$ ipython --no-banner

In [1]: import numpy as np

In [2]: from numpy import linalg as LA

In [3]: np.set_printoptions(precision=2, suppress=True, linewidth=120, floatmode="fixed")

In [4]: M = np.load("dump.npy")

In [5]: print(M)
[[-22 -25  20 -35 -14  -2  18   4 -14]
 [ 28  22 -22  33  26   8 -24   3   8]
 [  2 -16  25 -28  -9  -7  31   5 -17]
 [ 26  16  -8 -10 -29  -8  13 -29   3]
 [-32 -16  17  -7  -6  -5  10   9   0]
 [ 34  24 -24  30  23   8 -23  -1   7]
 [ 34  12 -15   8  19   9 -13   1  -5]
 [-12 -17  16 -30 -17  -4  19  -2 -11]
 [  4   3  -1   9   9   1  -3   5   1]
 [-40 -13   5  -3  -9  -1  -5   3   7]]

In [6]: print(np.round(LA.norm(M) ** 2 / LA.norm(M, 2) ** 2, 2))
1.34

In [7]: r0, g = M[5], M[4]

In [8]: print(r0 @ r0)
4380

In [9]: print(r0 @ g)
-2507

In [10]: p = (r0 @ g) / (r0 @ r0) * r0

In [11]: print(round((g - p) @ r0, 2))
-0.0

In [12]: print(round(LA.norm(r0 + g) ** 2 + LA.norm(r0 - g) ** 2, 2))
12480.0

In [13]: print(p)
[-19.46 -13.74  13.74 -17.17 -13.16  -4.58  13.16   0.57  -4.01]

In [14]: Y = M / np.sqrt((M ** 2).mean(axis=1, keepdims=True))

In [15]: print(LA.norm(Y, axis=1))
[3.00 3.00 3.00 3.00 3.00 3.00 3.00 3.00 3.00 3.00]

In [16]: W0 = np.load("block16.npy")

In [17]: print(W0)
[[ 0.00 -1.00 -1.00 -1.00]
 [-1.00  0.00 -1.00 -1.00]
 [-1.00 -1.00  0.00 -1.00]
 [-1.00 -1.00 -1.00  0.00]]

In [18]: hat = np.triu(np.array([[-1, 2, -1, 1], [2, -2, 2, -1], [-3, 3, -2, -1], [0, 2, -3, 0]]), 1) + np.eye(4)

In [19]: Y = hat @ W0 @ LA.inv(hat)

In [20]: print(LA.matrix_rank(Y))
4

In [21]: print(np.all(LA.eigvalsh(W0) > 0))
False

In [22]: try:
    ...:     LA.cholesky(W0)
    ...: except LA.LinAlgError as e:
    ...:     print(repr(e))
    ...: 
LinAlgError('Matrix is not positive definite')

In [23]: vals, V = LA.eig(W0)

In [24]: print(np.sort(LA.eigvals(LA.inv(W0))))
[-0.33+0.00j  1.00-0.00j  1.00+0.00j  1.00+0.00j]

In [25]: print(np.sort(LA.eigvals(W0 @ W0)))
[1.00 1.00 1.00 9.00]

In [26]: print(round(float(np.prod(vals)), 2))
-3.0

In [27]: rng = np.random.default_rng(61117)

In [28]: idx = rng.permutation(4)

In [29]: Y = W0[:, idx] * rng.choice([-1, 1], 4)

In [30]: print(Y)
[[-1.00 -1.00 -1.00 -0.00]
 [-1.00 -1.00  0.00  1.00]
 [ 0.00 -1.00 -1.00  1.00]
 [-1.00  0.00 -1.00  1.00]]

In [31]: left, _, Vh = LA.svd(W0.T @ Y)

In [32]: print(np.round(left @ Vh, 2) + 0)
[[ 0.00  0.00  0.00 -1.00]
 [ 0.00  0.00  1.00  0.00]
 [ 1.00  0.00  0.00  0.00]
 [ 0.00  1.00  0.00  0.00]]

In [33]: print(np.round(LA.lstsq(W0, Y)[0], 2) + 0)
[[ 0.00  0.00  0.00 -1.00]
 [ 0.00  0.00  1.00  0.00]
 [ 1.00  0.00  0.00  0.00]
 [ 0.00  1.00  0.00  0.00]]

In [34]: print(idx)
[2 3 1 0]

In [35]: m1 = np.minimum.outer(np.arange(1, 11), np.arange(1, 11)) * 5

In [36]: print(m1)
[[ 5  5  5  5  5  5  5  5  5  5]
 [ 5 10 10 10 10 10 10 10 10 10]
 [ 5 10 15 15 15 15 15 15 15 15]
 [ 5 10 15 20 20 20 20 20 20 20]
 [ 5 10 15 20 25 25 25 25 25 25]
 [ 5 10 15 20 25 30 30 30 30 30]
 [ 5 10 15 20 25 30 35 35 35 35]
 [ 5 10 15 20 25 30 35 40 40 40]
 [ 5 10 15 20 25 30 35 40 45 45]
 [ 5 10 15 20 25 30 35 40 45 50]]

In [37]: print(np.count_nonzero(m1))
100

In [38]: print(np.unravel_index(np.abs(m1).argmax(), m1.shape))
(np.int64(9), np.int64(9))

In [39]: print(m1.sum(axis=0))
[ 50  95 135 170 200 225 245 260 270 275]

In [40]: m1[:, 10]
---------------------------------------------------------------------------
IndexError                                Traceback (most recent call last)
Cell In[40], line 1
----> 1 m1[:, 10]

IndexError: index 10 is out of bounds for axis 1 with size 10

In [41]: print(m1.shape)
(10, 10)

In [42]: print(m1.sum(axis=1))
[ 50  95 135 170 200 225 245 260 270 275]

In [43]: print(m1 - m1[0])
[[ 0  0  0  0  0  0  0  0  0  0]
 [ 0  5  5  5  5  5  5  5  5  5]
 [ 0  5 10 10 10 10 10 10 10 10]
 [ 0  5 10 15 15 15 15 15 15 15]
 [ 0  5 10 15 20 20 20 20 20 20]
 [ 0  5 10 15 20 25 25 25 25 25]
 [ 0  5 10 15 20 25 30 30 30 30]
 [ 0  5 10 15 20 25 30 35 35 35]
 [ 0  5 10 15 20 25 30 35 40 40]
 [ 0  5 10 15 20 25 30 35 40 45]]

In [44]: print(m1.mean(axis=0))
[ 5.00  9.50 13.50 17.00 20.00 22.50 24.50 26.00 27.00 27.50]

In [45]: print(LA.matrix_rank(m1))
10
